$ python -q
>>> import numpy as np
>>> np.set_printoptions(precision=2, suppress=True, linewidth=200, floatmode="fixed")
>>> J = np.load("mat.npy")
>>> J
array([[1.00, 0.50, 0.25, 0.12],
       [0.50, 1.00, 0.50, 0.25],
       [0.25, 0.50, 1.00, 0.50],
       [0.12, 0.25, 0.50, 1.00]])
>>> rng = np.random.default_rng(6702)
>>> labels = rng.permutation(4)
>>> M2 = J[:, labels] * rng.choice([-1, 1], 4)
>>> M2
array([[ 0.12,  1.00, -0.25,  0.50],
       [ 0.25,  0.50, -0.50,  1.00],
       [ 0.50,  0.25, -1.00,  0.50],
       [ 1.00,  0.12, -0.50,  0.25]])
>>> left, _, Vt = np.linalg.svd(J.T @ M2)
>>> labels
array([3, 0, 2, 1])
>>> np.round(np.linalg.lstsq(J, M2)[0], 2) + 0
array([[ 0.00,  1.00,  0.00,  0.00],
       [ 0.00,  0.00,  0.00,  1.00],
       [ 0.00,  0.00, -1.00,  0.00],
       [ 1.00,  0.00,  0.00,  0.00]])
>>> evals, vecs = np.linalg.eigh(J)
>>> round(float(evals.sum()), 2), np.trace(J)
(4.0, np.float64(4.0))
>>> np.round(vecs.T @ J @ vecs, 2) + 0
array([[0.38, 0.00, 0.00, 0.00],
       [0.00, 0.54, 0.00, 0.00],
       [0.00, 0.00, 1.00, 0.00],
       [0.00, 0.00, 0.00, 2.08]])
>>> np.unique(evals.round(6) + 0, return_counts=True)[1]
array([1, 1, 1, 1])
>>> np.linalg.svd(J, compute_uv=False)
array([2.08, 1.00, 0.54, 0.38])
>>> np.abs(vecs[:, -1])
array([0.43, 0.56, 0.56, 0.43])
>>> np.linalg.eigvalsh(J @ J)
array([0.14, 0.29, 1.01, 4.34])
>>> (evals > 1e-8).sum(), (evals < -1e-8).sum()
(np.int64(4), np.int64(0))
>>> evals
array([0.38, 0.54, 1.00, 2.08])
>>> np.round(vecs.T @ vecs, 2) + 0
array([[1.00, 0.00, 0.00, 0.00],
       [0.00, 1.00, 0.00, 0.00],
       [0.00, 0.00, 1.00, 0.00],
       [0.00, 0.00, 0.00, 1.00]])
>>> evals, vecs = np.linalg.eigh(J)
>>> vec = np.array([0, 2, 2, 3])
>>> vec @ J @ vec
np.float64(30.0)
>>> vecs * np.abs(evals) @ vecs.T
array([[1.00, 0.50, 0.25, 0.12],
       [0.50, 1.00, 0.50, 0.25],
       [0.25, 0.50, 1.00, 0.50],
       [0.12, 0.25, 0.50, 1.00]])
>>> np.linalg.eigvalsh(J[1:, 1:])
array([0.41, 0.75, 1.84])
>>> vecs * np.maximum(evals, 0) @ vecs.T
array([[1.00, 0.50, 0.25, 0.12],
       [0.50, 1.00, 0.50, 0.25],
       [0.25, 0.50, 1.00, 0.50],
       [0.12, 0.25, 0.50, 1.00]])
>>> W1 = np.array([[2, -1, 1], [0, -2, 2], [-1, 0, 2], [-1, 1, 2]])
>>> coef = np.array([-2, -3, 1])
>>> hid = np.maximum(J @ W1 + coef, 0)
>>> np.linalg.matrix_rank(hid)
np.int64(1)
>>> cent = np.array([[-3, -3], [3, 2], [1, 3]])
>>> hid @ cent
array([[ 3.74, 11.22],
       [ 5.00, 15.00],
       [ 5.25, 15.75],
       [ 4.62, 13.86]])
>>> W1 @ cent
array([[-8, -5],
       [-4,  2],
       [ 5,  9],
       [ 8, 11]])
>>> W0 = np.load("test7.npy")
>>> W0
array([[  1,  -3,   9, -27],
       [  1,  -2,   4,  -8],
       [  1,  -1,   1,  -1],
       [  1,   0,   0,   0]])
>>> round(np.linalg.norm(W0, 2) / np.linalg.norm(W0), 2)
np.float64(1.0)
>>> round(np.log10(np.linalg.cond(W0)))
2
>>> M2 = W0[0, 0] * W0[1:] - np.outer(W0[1:, 0], W0[0])
>>> M2
array([[ 0,  1, -5, 19],
       [ 0,  2, -8, 26],
       [ 0,  3, -9, 27]])
>>> np.flatnonzero(~M2.round(6).any(axis=1))
array([], dtype=int64)
>>> M2.mean(axis=0)
array([ 0.00,  2.00, -7.33, 24.00])
>>> np.linalg.svd(M2, compute_uv=False)
array([44.14,  1.38,  0.20])
>>> M2.sum(axis=1)
array([15, 20, 21])
>>> np.linalg.matrix_rank(M2)
np.int64(3)
>>> np.abs(M2).max()
np.int64(27)
>>> np.diff(M2, axis=0)
array([[ 0,  1, -3,  7],
       [ 0,  1, -1,  1]])
>>> np.unravel_index(np.abs(M2).argmax(), M2.shape)
(np.int64(2), np.int64(3))
>>> M2 - M2[0]
array([[ 0,  0,  0,  0],
       [ 0,  1, -3,  7],
       [ 0,  2, -4,  8]])
>>> labels = rng.permutation(4)
>>> labels
array([2, 1, 3, 0])
>>> M2 = W0[labels][:, labels]
>>> np.diag(M2)
array([ 1, -2,  0,  1])
>>> M2
array([[  1,  -1,  -1,   1],
       [  4,  -2,  -8,   1],
       [  0,   0,   0,   1],
       [  9,  -3, -27,   1]])
>>> np.trace(M2)
np.int64(0)
>>> mat = np.load("out11.npy")
>>> mat
array([[-0.73, -0.49,  0.47],
       [ 0.68, -0.47,  0.56],
       [-0.05,  0.73,  0.68]])
>>> t3 = np.stack([mat, -2 * mat, mat[::-1]])
>>> np.einsum("bij,cij->bc", t3, t3)
array([[ 3.00, -6.00,  1.00],
       [-6.00, 12.00, -2.00],
       [ 1.00, -2.00,  3.00]])
>>> np.linalg.matrix_rank(t3)
array([3, 3, 3])
>>> (t3 @ mat.T).shape
(3, 3, 3)
>>> t3.shape
(3, 3, 3)
>>> np.linalg.det(t3)
array([ 1.00, -8.00, -1.00])
>>> M2 = mat / np.sqrt((mat ** 2).mean(axis=1, keepdims=True))
>>> mat - mat.mean(axis=1, keepdims=True)
array([[-0.48, -0.24,  0.72],
       [ 0.43, -0.73,  0.30],
       [-0.50,  0.28,  0.23]])
>>> np.linalg.norm(M2, axis=1)
array([1.73, 1.73, 1.73])
>>> np.linalg.matrix_rank(M2) == np.linalg.matrix_rank(mat)
np.True_
>>> M2 = mat / np.linalg.norm(mat, axis=1, keepdims=True)
>>> G = M2 @ M2.T
>>> G[1].round(2) + 0
array([0.00, 1.00, 0.00])
>>> np.degrees(np.arccos(np.clip(G[1, 0], -1, 1)))
np.float64(90.0)
>>> np.linalg.norm(M2, axis=1)
array([1.00, 1.00, 1.00])
>>> (np.abs(G) > 0.9).astype(int)
array([[1, 0, 0],
       [0, 1, 0],
       [0, 0, 1]])
>>> vec = np.array([-3, 0, 1])
>>> np.linalg.norm(mat @ vec) <= np.linalg.norm(mat, 2) * np.linalg.norm(vec) + 1e-9
np.True_
>>> mat @ vec
array([ 2.67, -1.49,  0.83])
>>> np.einsum("ij,j->i", mat, vec)
array([ 2.67, -1.49,  0.83])
>>> (mat * vec).sum(axis=1)
array([ 2.67, -1.49,  0.83])
>>> M2 = np.linalg.inv(mat)
>>> M2
array([[-0.73,  0.68, -0.05],
       [-0.49, -0.47,  0.73],
       [ 0.47,  0.56,  0.68]])
>>> np.round(np.linalg.cond(mat), 2)
np.float64(1.0)
>>> np.round(np.linalg.det(mat) * np.linalg.det(M2), 2)
np.float64(1.0)
>>> np.linalg.inv(M2)
array([[-0.73, -0.49,  0.47],
       [ 0.68, -0.47,  0.56],
       [-0.05,  0.73,  0.68]])
>>> F = np.loadtxt("a.csv", delimiter=",")
>>> F
array([[ 0.87,  0.50],
       [-0.50,  0.87]])
>>> np.round(np.einsum("ij,ji->", mat, mat), 2)
np.float64(1.32)
>>> round(float(np.einsum("ii->", mat)), 2)
-0.52
>>> round(np.linalg.det(mat[::-1]), 2)
np.float64(-1.0)
>>> round(np.linalg.eigvals(mat).sum().real, 2)
np.float64(-0.52)
>>> np.round(np.linalg.det(2 * mat), 2), round(np.linalg.det(mat), 2)
(np.float64(8.0), np.float64(1.0))
>>> vec = np.array([-6, -8])
>>> y = F @ vec
>>> y
array([-9.20, -3.93])
>>> np.round(np.linalg.solve(F, F[:, 0]), 2) + 0
array([1.00, 0.00])
>>> np.round(np.linalg.solve(F.T, F[0]), 2) + 0
array([1.00, 0.00])
>>> np.linalg.solve(F, -2 * y)
array([12.00, 16.00])
>>> vec = np.array([-2, 1])
>>> np.sign((F @ vec).round(6))
array([-1.00,  1.00])
>>> F @ vec
array([-1.23,  1.87])
>>> (F * vec).sum(axis=1)
array([-1.23,  1.87])
>>> np.einsum("ij,j->i", F, vec)
array([-1.23,  1.87])
>>> np.linalg.norm(F @ vec) <= np.linalg.norm(F, 2) * np.linalg.norm(vec) + 1e-9
np.True_
>>> round(np.linalg.norm(F, "nuc"), 2)
np.float64(2.0)
>>> np.linalg.norm(F, axis=0)
array([1.00, 1.00])
>>> hat = np.triu(np.array([[0, -1], [1, 0]]), 1) + np.eye(2)
>>> M2 = hat @ F @ np.linalg.inv(hat)
>>> M2
array([[ 1.37,  1.00],
       [-0.50,  0.37]])
>>> np.poly(M2)
array([ 1.00, -1.73,  1.00])
>>> data = np.load("arr.npy")
>>> data
array([[-2, -3,  0,  0],
       [ 3, -5,  0,  0],
       [ 0,  0, -2, -3],
       [ 0,  0,  3, -5]])
>>> round(np.linalg.det(data), 2)
np.float64(361.0)
>>> np.trace(data)
np.int64(-14)
>>> (data + data.T) / 2
array([[-2.00,  0.00,  0.00,  0.00],
       [ 0.00, -5.00,  0.00,  0.00],
       [ 0.00,  0.00, -2.00,  0.00],
       [ 0.00,  0.00,  0.00, -5.00]])
>>> data @ data
array([[ -5,  21,   0,   0],
       [-21,  16,   0,   0],
       [  0,   0,  -5,  21],
       [  0,   0, -21,  16]])
>>> np.allclose(data, data.T)
False
>>> O = data.astype(float).copy()
>>> for j in range(4):
...     O[:, j] -= O[:, :j] @ (O[:, :j].T @ O[:, j])
...     O[:, j] /= np.linalg.norm(O[:, j])
... 
>>> O
array([[-0.55, -0.83,  0.00,  0.00],
       [ 0.83, -0.55,  0.00,  0.00],
       [ 0.00,  0.00, -0.55, -0.83],
       [ 0.00,  0.00,  0.83, -0.55]])
>>> np.round(O.T @ O, 2) + 0
array([[1.00, 0.00, 0.00, 0.00],
       [0.00, 1.00, 0.00, 0.00],
       [0.00, 0.00, 1.00, 0.00],
       [0.00, 0.00, 0.00, 1.00]])
>>> G = O.T @ O
>>> G.round(2) + 0
array([[1.00, 0.00, 0.00, 0.00],
       [0.00, 1.00, 0.00, 0.00],
       [0.00, 0.00, 1.00, 0.00],
       [0.00, 0.00, 0.00, 1.00]])
>>> np.linalg.matrix_rank(G)
np.int64(4)
>>> (O @ O.T).shape
(4, 4)
>>> np.diag(G)
array([1.00, 1.00, 1.00, 1.00])
>>> np.linalg.svd(O, compute_uv=False) ** 2
array([1.00, 1.00, 1.00, 1.00])
>>> np.linalg.eigvalsh(G)[::-1]
array([1.00, 1.00, 1.00, 1.00])
>>> M2 = np.array([[-2, -2], [-2, -2]])
>>> cent = np.kron(M2, W0)
>>> cent
array([[ -2,   6, -18,  54,  -2,   6, -18,  54],
       [ -2,   4,  -8,  16,  -2,   4,  -8,  16],
       [ -2,   2,  -2,   2,  -2,   2,  -2,   2],
       [ -2,   0,   0,   0,  -2,   0,   0,   0],
       [ -2,   6, -18,  54,  -2,   6, -18,  54],
       [ -2,   4,  -8,  16,  -2,   4,  -8,  16],
       [ -2,   2,  -2,   2,  -2,   2,  -2,   2],
       [ -2,   0,   0,   0,  -2,   0,   0,   0]])
>>> np.linalg.matrix_rank(cent)
np.int64(4)
>>> O, Rm = np.linalg.qr(data)
>>> O.shape, Rm.shape
((4, 4), (4, 4))
>>> Rm
array([[ 3.61, -2.50,  0.00,  0.00],
       [ 0.00, -5.27,  0.00,  0.00],
       [ 0.00,  0.00,  3.61, -2.50],
       [ 0.00,  0.00,  0.00, -5.27]])
>>> E = np.load("w.npy")
>>> E
array([[ -6.99,   0.04,   6.27],
       [-36.52, -19.81,   8.11],
       [  5.83,  13.50,  11.07],
       [-17.34,  29.49,  -8.43],
       [-11.88,  23.30,  19.63],
       [ -2.52,   6.85, -13.02],
       [ 22.37,  -0.44,  11.16],
       [ 20.96,  22.14,   3.22],
       [  6.52,  -9.12,  -8.03],
       [ 10.12,  -0.85, -16.45],
       [ 24.39,  33.64,  19.00],
       [-12.61,  -3.72,  24.33],
       [  0.32,  14.81,   8.49],
       [ -5.67,  11.24,  20.09],
       [  8.29, -21.13,  13.75],
       [  2.06,  -7.49,  25.81],
       [  0.04,  -5.00,   4.73],
       [  5.80, -24.02, -28.69],
       [  4.77, -17.98,   5.41],
       [-15.16,  26.03,  12.08],
       [  3.35, -26.73,  28.81],
       [-14.73,  -3.30,  -1.22],
       [-20.51, -16.03,  15.39],
       [  1.16,  22.05,   5.23]])
>>> D = np.linalg.norm(E[:, None] - E[None], axis=-1)
>>> D.mean(axis=1).argmax()
np.int64(17)
>>> np.linalg.matrix_rank(D ** 2)
np.int64(5)
>>> D[12].round(6).argsort(kind="stable")[:4]
array([12,  2, 23, 13])
>>> np.unravel_index(D.round(6).argmax(), D.shape)
(np.int64(1), np.int64(10))
>>> (D + 1e9 * np.eye(24)).round(6).argmin(axis=1)
array([16, 22, 12, 19, 19,  9,  2,  2,  9,  8,  7, 15,  2, 12, 18, 11,  0,  8, 14,  4, 14,  0, 11, 12])
>>> np.flatnonzero(D[12] < D.mean() / 2)
array([ 0,  2, 12, 13, 23])
